% ipython --no-banner

In [1]: import numpy as np

In [2]: np.set_printoptions(precision=4, suppress=True, linewidth=160, sign=" ")

In [3]: f = np.array([0, -5, 2])

In [4]: rng = np.random.default_rng(7038)

In [5]: arr = np.outer(rng.normal(size=23), f) + 0.1 * rng.normal(size=(23, 3))

In [6]: arr
Out[6]: 
array([[ 0.1065,  7.5883, -2.9053],
       [ 0.0311, -2.6224,  0.983 ],
       [-0.025 ,  3.3991, -1.3909],
       [ 0.0791, -2.6511,  0.8613],
       [-0.1734,  7.7212, -3.1214],
       [-0.0227,  2.6611, -1.2238],
       [-0.044 ,  0.6313, -0.2278],
       [-0.0442, -7.9893,  3.2707],
       [ 0.0507, -4.6982,  1.9267],
       [ 0.1087, -4.4414,  1.6325],
       [ 0.0232, -0.322 ,  0.1738],
       [ 0.0351,  7.9089, -3.134 ],
       [-0.0138,  1.6545, -0.6779],
       [-0.0502, -2.0983,  0.7814],
       [-0.1398, 11.0667, -4.3747],
       [ 0.0501,  5.8695, -2.4604],
       [-0.0271, -4.5579,  1.6582],
       [ 0.0459, -0.6608,  0.0754],
       [ 0.1437,  3.761 , -1.4745],
       [-0.1016, 10.8796, -4.348 ],
       [ 0.0691,  6.4569, -2.6616],
       [-0.0298,  5.5106, -2.278 ],
       [ 0.0848,  3.8398, -1.6511]])

In [7]: Uu, sig, vt = np.linalg.svd(arr)

In [8]: np.argmax(sig[:-1] / (sig[1:] + 1e-6)) + 1
Out[8]: np.int64(1)

In [9]: sig
Out[9]: array([ 28.952 ,   0.4557,   0.3517])

In [10]: B = Uu[:, :1] @ np.diag(sig[:1]) @ vt[:1]

In [11]: np.linalg.matrix_rank(arr, rtol=0.05)
Out[11]: np.int64(1)

In [12]: cen = arr - arr.mean(axis=0)

In [13]: vecs = np.linalg.svd(cen)[2][:1]

In [14]: B = cen - cen @ vecs.T @ vecs

In [15]: np.cov(cen @ vecs.T, rowvar=False)
Out[15]: array( 32.5401)

In [16]: round(np.linalg.norm(B) / np.linalg.norm(cen), 4)
Out[16]: np.float64(0.0197)

In [17]: np.linalg.norm(B, axis=1).round(6).argmax()
Out[17]: np.int64(0)

In [18]: np.round(np.diag(vecs.T @ vecs), 4) + 0
Out[18]: array([ 0.    ,  0.8647,  0.1353])
